In [1]: import numpy as np

In [2]: from numpy import linalg as LA

In [3]: np.set_printoptions(suppress=True, linewidth=120)

In [4]: M = np.loadtxt("block17.csv", delimiter=",")

In [5]: M
Out[5]: 
array([[ 44.,  32.,  22.,  40.,  56.],
       [ 32.,  72.,  62.,  96.,  84.],
       [ 22.,  62.,  65.,  71.,  68.],
       [ 40.,  96.,  71., 143., 108.],
       [ 56.,  84.,  68., 108., 124.]])

In [6]: W1 = np.array([[3, 3, 2, 0],
   ...:     [2, -2, 2, 1],
   ...:     [1, -1, -3, -3],
   ...:     [-3, 1, -3, -2],
   ...:     [1, 3, 2, 2]])

In [7]: c = np.array([1, 1, 1, -2])

In [8]: act = np.maximum(M @ W1 + c, 0)

In [9]: act
Out[9]: 
array([[155., 255.,  79.,   0.],
       [ 99., 239.,   0.,   0.],
       [111., 153.,   0.,   0.],
       [ 63., 325.,   0.,   0.],
       [205., 413.,   1.,   0.]])

In [10]: cent = np.array([[-6, -4], [6, -1], [5, 2], [3, 8]])

In [11]: act @ cent
Out[11]: 
array([[  995.,  -717.],
       [  840.,  -635.],
       [  252.,  -597.],
       [ 1572.,  -577.],
       [ 1253., -1231.]])

In [12]: (act @ cent).round(6).argmax(axis=1)
Out[12]: array([0, 0, 0, 0, 0])

In [13]: print(LA.cond(M) > 100)
True

In [14]: [round(float(x), 3) for x in LA.svd(M, compute_uv=False)[:3]]
Out[14]: [374.449, 41.037, 24.117]

In [15]: Uu, s, Vh = LA.svd(M)

In [16]: print(np.argmax(s[:-1] / (s[1:] + 1e-6)) + 1)
4

In [17]: s.round(3) + 0
Out[17]: array([374.449,  41.037,  24.117,   8.397,   0.   ])

In [18]: M2 = Uu[:, :4] @ np.diag(s[:4]) @ Vh[:4]

In [19]: LA.matrix_rank(M2)
Out[19]: np.int64(4)

In [20]: round(float(LA.norm(M - M2, 2)), 3), round(float(s[4]), 3)
Out[20]: (0.0, 0.0)

In [21]: round(float(LA.norm(M - M2) / LA.norm(M)), 3)
Out[21]: 0.0

In [22]: LA.matrix_rank(M, rtol=0.05)
Out[22]: np.int64(3)

In [23]: data = np.load("data.npy")

In [24]: data
Out[24]: 
array([[ 0.2 ,  1.5 ,  1.2 , -0.8 ],
       [ 0.1 ,  0.75,  0.6 , -0.4 ],
       [ 0.1 ,  0.75,  0.6 , -0.4 ],
       [ 0.14,  1.05,  0.84, -0.56]])

In [25]: Uu, s, Vh = LA.svd(data)

In [26]: s.round(3) + 0
Out[26]: array([2.949, 0.   , 0.   , 0.   ])

In [27]: np.argmax(s[:-1] / (s[1:] + 1e-6)) + 1
Out[27]: np.int64(1)

In [28]: M2 = Uu[:, :1] @ np.diag(s[:1]) @ Vh[:1]

In [29]: round(float(np.abs(data - M2).max()), 3)
Out[29]: 0.0

In [30]: round(LA.norm(data - M2, 2), 3), round(float(s[1]), 3)
Out[30]: (np.float64(0.0), 0.0)

In [31]: print(M2.round(3))
[[ 0.2   1.5   1.2  -0.8 ]
 [ 0.1   0.75  0.6  -0.4 ]
 [ 0.1   0.75  0.6  -0.4 ]
 [ 0.14  1.05  0.84 -0.56]]

In [32]: np.round(LA.det(2 * data), 3), np.round(LA.det(data), 3)
Out[32]: (np.float64(0.0), np.float64(0.0))

In [33]: np.round(LA.eigvals(data), 3) + 0
Out[33]: array([0.  , 0.99, 0.  , 0.  ])

In [34]: round(np.einsum("ii->", data), 3)
Out[34]: np.float64(0.99)

In [35]: print(np.round(np.poly(data), 3) + 0)
[ 1.   -0.99  0.    0.    0.  ]

In [36]: round(LA.det(data.T), 3)
Out[36]: np.float64(0.0)

In [37]: round(LA.det(data[::-1]), 3)
Out[37]: np.float64(0.0)

In [38]: round(np.einsum("ij,ji->", data, data), 3)
Out[38]: np.float64(0.98)

In [39]: np.kron(np.eye(2, dtype=int), data)
Out[39]: 
array([[ 0.2 ,  1.5 ,  1.2 , -0.8 ,  0.  ,  0.  ,  0.  , -0.  ],
       [ 0.1 ,  0.75,  0.6 , -0.4 ,  0.  ,  0.  ,  0.  , -0.  ],
       [ 0.1 ,  0.75,  0.6 , -0.4 ,  0.  ,  0.  ,  0.  , -0.  ],
       [ 0.14,  1.05,  0.84, -0.56,  0.  ,  0.  ,  0.  , -0.  ],
       [ 0.  ,  0.  ,  0.  , -0.  ,  0.2 ,  1.5 ,  1.2 , -0.8 ],
       [ 0.  ,  0.  ,  0.  , -0.  ,  0.1 ,  0.75,  0.6 , -0.4 ],
       [ 0.  ,  0.  ,  0.  , -0.  ,  0.1 ,  0.75,  0.6 , -0.4 ],
       [ 0.  ,  0.  ,  0.  , -0.  ,  0.14,  1.05,  0.84, -0.56]])

In [40]: np.round((data - data.T) / 2, 3)
Out[40]: 
array([[ 0.   ,  0.7  ,  0.55 , -0.47 ],
       [-0.7  ,  0.   , -0.075, -0.725],
       [-0.55 ,  0.075,  0.   , -0.62 ],
       [ 0.47 ,  0.725,  0.62 ,  0.   ]])

In [41]: np.allclose(data @ data.T, data.T @ data)
Out[41]: False

In [42]: np.round(np.sort(np.abs(LA.eigvals(data))), 3) + 0
Out[42]: array([0.  , 0.  , 0.  , 0.99])

In [43]: np.round(data @ data, 3)
Out[43]: 
array([[ 0.198,  1.485,  1.188, -0.792],
       [ 0.099,  0.742,  0.594, -0.396],
       [ 0.099,  0.742,  0.594, -0.396],
       [ 0.139,  1.039,  0.832, -0.554]])

In [44]: round(LA.det(data), 3)
Out[44]: np.float64(0.0)

In [45]: M2 = np.array([[0, -1], [5, -1]])

In [46]: cent = np.kron(M2, data)

In [47]: cent.round(3)
Out[47]: 
array([[ 0.  ,  0.  ,  0.  , -0.  , -0.2 , -1.5 , -1.2 ,  0.8 ],
       [ 0.  ,  0.  ,  0.  , -0.  , -0.1 , -0.75, -0.6 ,  0.4 ],
       [ 0.  ,  0.  ,  0.  , -0.  , -0.1 , -0.75, -0.6 ,  0.4 ],
       [ 0.  ,  0.  ,  0.  , -0.  , -0.14, -1.05, -0.84,  0.56],
       [ 1.  ,  7.5 ,  6.  , -4.  , -0.2 , -1.5 , -1.2 ,  0.8 ],
       [ 0.5 ,  3.75,  3.  , -2.  , -0.1 , -0.75, -0.6 ,  0.4 ],
       [ 0.5 ,  3.75,  3.  , -2.  , -0.1 , -0.75, -0.6 ,  0.4 ],
       [ 0.7 ,  5.25,  4.2 , -2.8 , -0.14, -1.05, -0.84,  0.56]])

In [48]: cent.shape
Out[48]: (8, 8)

In [49]: K = np.vander(np.arange(4) - 2, 4, increasing=True)

In [50]: print(K)
[[ 1 -2  4 -8]
 [ 1 -1  1 -1]
 [ 1  0  0  0]
 [ 1  1  1  1]]

In [51]: Uu, s, Vh = LA.svd(K, full_matrices=False)

In [52]: np.abs(Uu[:, 0]).round(6).argmax()
Out[52]: np.int64(0)

In [53]: np.round(Uu.T @ Uu, 3) + 0
Out[53]: 
array([[1., 0., 0., 0.],
       [0., 1., 0., 0.],
       [0., 0., 1., 0.],
       [0., 0., 0., 1.]])

In [54]: s.round(3)
Out[54]: array([9.38 , 2.114, 1.117, 0.542])

In [55]: J = np.load("mat.npy")

In [56]: J.round(3)
Out[56]: 
array([[0.134, 0.313, 0.134],
       [0.313, 0.731, 0.313],
       [0.134, 0.313, 0.134]])

In [57]: theta = np.radians(180)

In [58]: Rm = np.eye(3)

In [59]: Rm[0, 0] = Rm[2, 2] = np.cos(theta)

In [60]: Rm[0, 2], Rm[2, 0] = -np.sin(theta), np.sin(theta)

In [61]: Rm.round(3) + 0
Out[61]: 
array([[-1.,  0.,  0.],
       [ 0.,  1.,  0.],
       [ 0.,  0., -1.]])

In [62]: M2 = J @ Rm.T

In [63]: np.round(np.abs(M2 - J).max(axis=0), 3)
Out[63]: array([0.627, 0.   , 0.627])

In [64]: w, vecs = LA.eigh(J)

In [65]: np.round(vecs.T @ vecs, 3) + 0
Out[65]: 
array([[1., 0., 0.],
       [0., 1., 0.],
       [0., 0., 1.]])

In [66]: np.round(np.abs(vecs[:, -1]), 3)
Out[66]: array([0.367, 0.855, 0.367])

In [67]: np.round(LA.eigvalsh(J + 2 * np.eye(3)), 3)
Out[67]: array([2., 2., 3.])

In [68]: np.round(LA.eigvalsh(J @ J), 3) + 0
Out[68]: array([0., 0., 1.])

In [69]: np.abs(vecs[:, -1]).round(6).argmax()
Out[69]: np.int64(1)

In [70]: print(round(float(w.sum()), 3), np.trace(J))
1.0 1.0

In [71]: round(float(LA.det(J)), 3)
Out[71]: 0.0

In [72]: assert J == J.T
---------------------------------------------------------------------------
ValueError                                Traceback (most recent call last)
Cell In[72], line 1
----> 1 assert J == J.T

ValueError: The truth value of an array with more than one element is ambiguous. Use a.any() or a.all()

In [73]: np.round(np.sort(np.abs(LA.eigvals(J))), 3) + 0
Out[73]: array([0., 0., 1.])

In [74]: print(np.round(J @ J, 3))
[[0.134 0.313 0.134]
 [0.313 0.731 0.313]
 [0.134 0.313 0.134]]

In [75]: np.allclose(J @ J.T, J.T @ J)
Out[75]: True

In [76]: np.round(LA.matrix_power(J, 2), 3)
Out[76]: 
array([[0.134, 0.313, 0.134],
       [0.313, 0.731, 0.313],
       [0.134, 0.313, 0.134]])

In [77]: mat = np.loadtxt("x.csv", delimiter=",")

In [78]: mat
Out[78]: 
array([[3., 2., 0., 0.],
       [2., 3., 2., 0.],
       [0., 2., 3., 2.],
       [0., 0., 2., 0.]])

In [79]: round(float(LA.det(2 * mat)), 3), np.round(LA.det(mat), 3)
Out[79]: (-320.0, np.float64(-20.0))

In [80]: np.einsum("ii->", mat)
Out[80]: np.float64(9.0)

In [81]: np.round(np.poly(mat), 3)
Out[81]: array([  1.,  -9.,  15.,  21., -20.])

In [82]: round(float(LA.eigvals(mat).sum().real), 3)
Out[82]: 9.0

In [83]: np.round(LA.det(mat.T), 3)
Out[83]: np.float64(-20.0)

In [84]: np.round(LA.eigvals(mat), 3)
Out[84]: array([ 6.021,  3.543,  0.726, -1.291])

In [85]: G = mat.T @ mat

In [86]: np.allclose(G, G.T)
Out[86]: True

In [87]: np.trace(G), (mat ** 2).sum()
Out[87]: (np.float64(51.0), np.float64(51.0))

In [88]: np.diag(G)
Out[88]: array([13., 17., 17.,  4.])

In [89]: (mat @ mat.T).shape
Out[89]: (4, 4)

In [90]: w, vecs = LA.eigh(mat)

In [91]: x0 = np.array([0, -3, 0, -2])

In [92]: np.round(vecs * np.maximum(w, 0) @ vecs.T, 3)
Out[92]: 
array([[ 3.026,  1.944,  0.093, -0.145],
       [ 1.944,  3.119,  1.8  ,  0.311],
       [ 0.093,  1.8  ,  3.337,  1.478],
       [-0.145,  0.311,  1.478,  0.809]])

In [93]: np.abs(mat).sum(axis=1).max(), np.round(np.abs(w).max(), 3)
Out[93]: (np.float64(7.0), np.float64(6.021))

In [94]: np.all(LA.eigvalsh(mat) > 0)
Out[94]: np.False_

In [95]: try:
    ...:     LA.cholesky(mat)
    ...: except LA.LinAlgError as e:
    ...:     print(repr(e))
    ...: 
LinAlgError('Matrix is not positive definite')

In [96]: [round(float(LA.det(mat[:i, :i])), 2) + 0 for i in range(1, 5)]
Out[96]: [3.0, 5.0, 3.0, -20.0]
